$ python3 -q
>>> import numpy as np
>>> import numpy.linalg as la
>>> np.set_printoptions(precision=3, suppress=True, linewidth=100, floatmode="fixed")
>>> rnd = lambda a: np.round(a, 3) + 0
>>> mat = np.array([[0, 1, 1],
...     [1, 1, 1],
...     [3, 1, 3],
...     [5, 2, 5],
...     [7, 2, 7],
...     [8, 2, 8],
...     [8, 3, 9],
...     [10, 4, 11],
...     [12, 4, 12],
...     [12, 4, 14],
...     [13, 5, 14],
...     [13, 6, 16],
...     [15, 8, 16],
...     [16, 8, 18],
...     [18, 9, 19]])
>>> mat
array([[ 0,  1,  1],
       [ 1,  1,  1],
       [ 3,  1,  3],
       [ 5,  2,  5],
       [ 7,  2,  7],
       [ 8,  2,  8],
       [ 8,  3,  9],
       [10,  4, 11],
       [12,  4, 12],
       [12,  4, 14],
       [13,  5, 14],
       [13,  6, 16],
       [15,  8, 16],
       [16,  8, 18],
       [18,  9, 19]])
>>> B = np.c_[mat[:, :2] @ np.array([[5, 3], [-1, 3]]), np.array([3, 2, 1, 0, 3, 0, 0, 0, 1, 0, 2, 2, 1, 1, 1])]
>>> B
array([[-1,  3,  3],
       [ 4,  6,  2],
       [14, 12,  1],
       [23, 21,  0],
       [33, 27,  3],
       [38, 30,  0],
       [37, 33,  0],
       [46, 42,  0],
       [56, 48,  1],
       [56, 48,  0],
       [60, 54,  2],
       [59, 57,  2],
       [67, 69,  1],
       [72, 72,  1],
       [81, 81,  1]])
>>> rnd(la.lstsq(mat, B[:, 0])[0])
array([ 5.000, -1.000,  0.000])
>>> rnd(la.norm(la.qr(mat)[0].T @ B, axis=0) ** 2 / ((B ** 2).sum(axis=0) + 1e-12))
array([1.000, 1.000, 0.343])
>>> print(la.matrix_rank(B))
3
>>> rnd(la.norm(B - mat @ la.lstsq(mat, B)[0], axis=0))
array([0.000, 0.000, 4.797])
>>> data = np.array([[1, 5, 2, 3, 4],
...     [3, 4, 1, 5, 2],
...     [2, 2, 5, 5, 4],
...     [4, 3, 3, 5, 2],
...     [0, 0, 5, 0, 2]])
>>> Q, R = la.qr(data)
>>> Q.shape, R.shape
((5, 5), (5, 5))
>>> print(rnd(np.abs(np.diag(R))))
[5.477 4.207 6.252 1.790 0.396]
>>> rnd(Q @ R)
array([[1.000, 5.000, 2.000, 3.000, 4.000],
       [3.000, 4.000, 1.000, 5.000, 2.000],
       [2.000, 2.000, 5.000, 5.000, 4.000],
       [4.000, 3.000, 3.000, 5.000, 2.000],
       [0.000, 0.000, 5.000, 0.000, 2.000]])
>>> print(rnd(abs(R[0, 0])), rnd(la.norm(data[:, 0])))
5.477 5.477
>>> B = np.array([[-8, -4], [4, -5]])
>>> cent = np.kron(B, data)
>>> cent.shape
(10, 10)
>>> cent
array([[ -8, -40, -16, -24, -32,  -4, -20,  -8, -12, -16],
       [-24, -32,  -8, -40, -16, -12, -16,  -4, -20,  -8],
       [-16, -16, -40, -40, -32,  -8,  -8, -20, -20, -16],
       [-32, -24, -24, -40, -16, -16, -12, -12, -20,  -8],
       [  0,   0, -40,   0, -16,   0,   0, -20,   0,  -8],
       [  4,  20,   8,  12,  16,  -5, -25, -10, -15, -20],
       [ 12,  16,   4,  20,   8, -15, -20,  -5, -25, -10],
       [  8,   8,  20,  20,  16, -10, -10, -25, -25, -20],
       [ 16,  12,  12,  20,   8, -20, -15, -15, -25, -10],
       [  0,   0,  20,   0,   8,   0,   0, -25,   0, -10]])
>>> hat = np.triu(np.array([[0, -5, -5, 4, -1],
...     [-2, 1, 1, 3, 0],
...     [4, 3, -2, -3, 5],
...     [-2, -3, 0, 3, -1],
...     [-3, 5, -3, -1, 0]]), 1) + np.eye(5)
>>> B = hat @ data @ la.inv(hat)
>>> np.trace(B), np.trace(data)
(np.float64(17.0), np.int64(17))
>>> hat @ data - data @ hat
array([[ -9.000, -13.000, -23.000, -43.000, -30.000],
       [ 14.000,  26.000,  25.000,  -1.000,  13.000],
       [-12.000,   1.000,  24.000, -14.000, -14.000],
       [  0.000,  20.000,  12.000, -16.000,  -8.000],
       [  0.000,   0.000,   0.000,  15.000, -25.000]])
>>> B
array([[  -8.000,  -53.000,   -8.000,  140.000,  152.000],
       [  17.000,  100.000,    0.000, -343.000, -314.000],
       [ -10.000,  -57.000,   28.000,  285.000,  143.000],
       [   4.000,   23.000,   -5.000,  -95.000,  -66.000],
       [   0.000,    0.000,    5.000,   15.000,   -8.000]])
